% python3 -q
>>> import numpy as np
>>> np.set_printoptions(suppress=True, linewidth=200)
>>> J = np.diag(10 * np.array([-1, 0, 3])) + np.array([[-3, 3, 0], [1, 1, -1], [-2, -2, 0]])
>>> J
array([[-13,   3,   0],
       [  1,   1,  -1],
       [ -2,  -2,  30]])
>>> rng = np.random.default_rng(475541)
>>> lab = rng.permutation(3)
>>> out = J[:, lab] * rng.choice([-1, 1], 3)
>>> out
array([[  3, -13,   0],
       [  1,   1,  -1],
       [ -2,  -2,  30]])
>>> left, _, VT = np.linalg.svd(J.T @ out)
>>> np.round(np.linalg.lstsq(J, out)[0], 3) + 0
array([[0., 1., 0.],
       [1., 0., 0.],
       [0., 0., 1.]])
>>> np.round(left @ VT, 3) + 0
array([[0., 1., 0.],
       [1., 0., 0.],
       [0., 0., 1.]])
>>> J[0] @ J[1]
np.int64(-10)
>>> round(float(np.linalg.norm(J, "nuc")), 3)
44.616
>>> round(float(np.linalg.norm(J, 1)), 3), round(float(np.linalg.norm(J, np.inf)), 3)
(31.0, 34.0)
>>> th = np.radians(45)
>>> r_ = np.eye(3)
>>> r_[1, 1] = r_[2, 2] = np.cos(th)
>>> r_[1, 2], r_[2, 1] = -np.sin(th), np.sin(th)
>>> r_.round(3)
array([[ 1.   ,  0.   ,  0.   ],
       [ 0.   ,  0.707, -0.707],
       [ 0.   ,  0.707,  0.707]])
>>> out = J @ r_.T
>>> np.round(np.linalg.svd(J, compute_uv=False), 3), np.round(np.linalg.svd(out, compute_uv=False), 3)
(array([30.164, 13.339,  1.113]), array([30.164, 13.339,  1.113]))
